In [1]: import numpy as np

In [2]: import numpy.linalg as la

In [3]: np.set_printoptions(precision=3, suppress=True, linewidth=140, floatmode="fixed")

In [4]: F = np.loadtxt("run4.csv", delimiter=",")

In [5]: F
Out[5]: 
array([[ 3.000, -2.000,  3.000, -2.000],
       [ 1.000, -1.000,  1.000, -1.000],
       [ 3.000, -2.000,  3.000, -2.000],
       [ 1.000, -1.000,  1.000, -1.000]])

In [6]: round(float(np.abs(la.eigvals(F)).max()), 3)
Out[6]: 4.828

In [7]: la.determinant(F)
---------------------------------------------------------------------------
AttributeError                            Traceback (most recent call last)
Cell In[7], line 1
----> 1 la.determinant(F)

AttributeError: module 'numpy.linalg' has no attribute 'determinant'

In [8]: (F + F.T) / 2
Out[8]: 
array([[ 3.000, -0.500,  3.000, -0.500],
       [-0.500, -1.000, -0.500, -1.000],
       [ 3.000, -0.500,  3.000, -0.500],
       [-0.500, -1.000, -0.500, -1.000]])

In [9]: round(float(la.det(F)), 3)
Out[9]: 0.0

In [10]: F @ F
Out[10]: 
array([[14.000, -8.000, 14.000, -8.000],
       [ 4.000, -2.000,  4.000, -2.000],
       [14.000, -8.000, 14.000, -8.000],
       [ 4.000, -2.000,  4.000, -2.000]])

In [11]: th = np.radians(90)

In [12]: r_ = np.eye(4)

In [13]: r_[1, 1] = r_[2, 2] = np.cos(th)

In [14]: r_[1, 2], r_[2, 1] = -np.sin(th), np.sin(th)

In [15]: r_.round(3) + 0
Out[15]: 
array([[ 1.000,  0.000,  0.000,  0.000],
       [ 0.000,  0.000, -1.000,  0.000],
       [ 0.000,  1.000,  0.000,  0.000],
       [ 0.000,  0.000,  0.000,  1.000]])

In [16]: other = F @ r_.T

In [17]: np.allclose(F @ F.T, other @ other.T)
Out[17]: True

In [18]: round(float(la.det(r_)), 3), np.trace(r_)
Out[18]: (1.0, np.float64(2.0))

In [19]: np.round(la.svd(F, compute_uv=False), 3) + 0, np.round(la.svd(other, compute_uv=False), 3) + 0
Out[19]: (array([7.729, 0.518, 0.000, 0.000]), array([7.729, 0.518, 0.000, 0.000]))

In [20]: other
Out[20]: 
array([[ 3.000, -3.000, -2.000, -2.000],
       [ 1.000, -1.000, -1.000, -1.000],
       [ 3.000, -3.000, -2.000, -2.000],
       [ 1.000, -1.000, -1.000, -1.000]])

In [21]: np.allclose(la.norm(F, axis=1), la.norm(other, axis=1))
Out[21]: True

In [22]: np.round(np.einsum("ij,ji->", other, other), 3)
Out[22]: np.float64(5.0)

In [23]: round(float(la.det(other[::-1])), 3)
Out[23]: 0.0

In [24]: np.kron(np.eye(2, dtype=int), other)
Out[24]: 
array([[ 3.000, -3.000, -2.000, -2.000,  0.000, -0.000, -0.000, -0.000],
       [ 1.000, -1.000, -1.000, -1.000,  0.000, -0.000, -0.000, -0.000],
       [ 3.000, -3.000, -2.000, -2.000,  0.000, -0.000, -0.000, -0.000],
       [ 1.000, -1.000, -1.000, -1.000,  0.000, -0.000, -0.000, -0.000],
       [ 0.000, -0.000, -0.000, -0.000,  3.000, -3.000, -2.000, -2.000],
       [ 0.000, -0.000, -0.000, -0.000,  1.000, -1.000, -1.000, -1.000],
       [ 0.000, -0.000, -0.000, -0.000,  3.000, -3.000, -2.000, -2.000],
       [ 0.000, -0.000, -0.000, -0.000,  1.000, -1.000, -1.000, -1.000]])

In [25]: np.round(la.eigvals(other), 3) + 0
Out[25]: array([-2.000,  1.000,  0.000,  0.000])
